% ipython --no-banner

In [1]: import numpy as np

In [2]: np.set_printoptions(precision=2, suppress=True, linewidth=160, sign=" ")

In [3]: rnd = lambda a: np.round(a, 2) + 0

In [4]: E = np.loadtxt("case4.csv", delimiter=",")

In [5]: rnd(E)
Out[5]: 
array([[ 0.64,  0.14,  0.38,  0.14, -0.01, -0.2 , -0.05,  0.09],
       [ 0.14,  0.49,  0.18, -0.29,  0.12,  0.28, -0.01,  0.14],
       [ 0.38,  0.18,  0.24, -0.03,  0.  , -0.08, -0.06,  0.04],
       [ 0.14, -0.29, -0.03,  0.64,  0.04, -0.04,  0.26,  0.23],
       [-0.01,  0.12,  0.  ,  0.04,  0.09,  0.18,  0.1 ,  0.14],
       [-0.2 ,  0.28, -0.08, -0.04,  0.18,  0.43,  0.18,  0.24],
       [-0.05, -0.01, -0.06,  0.26,  0.1 ,  0.18,  0.2 ,  0.2 ],
       [ 0.09,  0.14,  0.04,  0.23,  0.14,  0.24,  0.2 ,  0.27]])

In [6]: Y = E / np.linalg.norm(E, axis=1, keepdims=True)

In [7]: gram = Y @ Y.T

In [8]: (gram - 2 * np.eye(8)).round(6).argmax(axis=1)
Out[8]: array([ 2,  4,  0,  6,  5,  4,  7,  4])

In [9]: W = np.array([[-4, 3], [4, 0], [5, -1], [-5, -1], [0, 4], [-5, 4], [2, -5], [0, 1]])

In [10]: coef = np.array([-1, 2])

In [11]: hid = np.maximum(E @ W + coef, 0)

In [12]: np.linalg.matrix_rank(hid)
Out[12]: np.int64(2)

In [13]: (hid > 0).astype(int)
Out[13]: 
array([[ 0,  1],
       [ 1,  1],
       [ 0,  1],
       [ 0,  1],
       [ 0,  1],
       [ 0,  1],
       [ 0,  1],
       [ 0,  1]])

In [14]: rnd((hid > 0).mean(axis=0))
Out[14]: array([ 0.12,  1.  ])

In [15]: basis = np.array([[-1, 9], [-5, -3]])

In [16]: (hid @ basis).round(6).argmax(axis=1)
Out[16]: array([ 1,  1,  1,  1,  1,  1,  1,  1])

In [17]: def softmax(z):
    ...:     e = np.exp(z - z.max(axis=-1, keepdims=True))
    ...:     return e / e.sum(axis=-1, keepdims=True)
    ...: 

In [18]: rnd(softmax(E).sum(axis=1))
Out[18]: array([ 1.,  1.,  1.,  1.,  1.,  1.,  1.,  1.])

In [19]: rnd(softmax(10 * E[2]))
Out[19]: array([ 0.67,  0.09,  0.18,  0.01,  0.02,  0.01,  0.01,  0.02])

In [20]: scores = E @ E.T / np.sqrt(8)

In [21]: rnd(softmax(scores))
Out[21]: 
array([[ 0.15,  0.12,  0.14,  0.12,  0.12,  0.11,  0.12,  0.12],
       [ 0.13,  0.14,  0.13,  0.11,  0.12,  0.13,  0.12,  0.12],
       [ 0.14,  0.13,  0.13,  0.12,  0.12,  0.12,  0.12,  0.12],
       [ 0.13,  0.11,  0.12,  0.15,  0.12,  0.12,  0.13,  0.13],
       [ 0.12,  0.13,  0.12,  0.12,  0.13,  0.13,  0.13,  0.13],
       [ 0.11,  0.13,  0.12,  0.12,  0.13,  0.14,  0.13,  0.13],
       [ 0.12,  0.12,  0.12,  0.13,  0.12,  0.13,  0.13,  0.13],
       [ 0.12,  0.12,  0.12,  0.13,  0.12,  0.13,  0.13,  0.13]])

In [22]: softmax(scores).round(6).argmax(axis=1)
Out[22]: array([ 0,  1,  0,  3,  5,  5,  3,  7])

In [23]: rnd(softmax(scores)[2] @ E)
Out[23]: array([ 0.15,  0.13,  0.09,  0.11,  0.08,  0.12,  0.1 ,  0.16])

In [24]: rnd(softmax(scores + np.triu(np.full(scores.shape, -np.inf), 1)))
Out[24]: 
array([[ 1.  ,  0.  ,  0.  ,  0.  ,  0.  ,  0.  ,  0.  ,  0.  ],
       [ 0.47,  0.53,  0.  ,  0.  ,  0.  ,  0.  ,  0.  ,  0.  ],
       [ 0.35,  0.32,  0.33,  0.  ,  0.  ,  0.  ,  0.  ,  0.  ],
       [ 0.25,  0.21,  0.24,  0.3 ,  0.  ,  0.  ,  0.  ,  0.  ],
       [ 0.2 ,  0.21,  0.2 ,  0.2 ,  0.2 ,  0.  ,  0.  ,  0.  ],
       [ 0.15,  0.18,  0.16,  0.16,  0.17,  0.19,  0.  ,  0.  ],
       [ 0.14,  0.14,  0.14,  0.15,  0.14,  0.15,  0.15,  0.  ],
       [ 0.12,  0.12,  0.12,  0.13,  0.12,  0.13,  0.13,  0.13]])
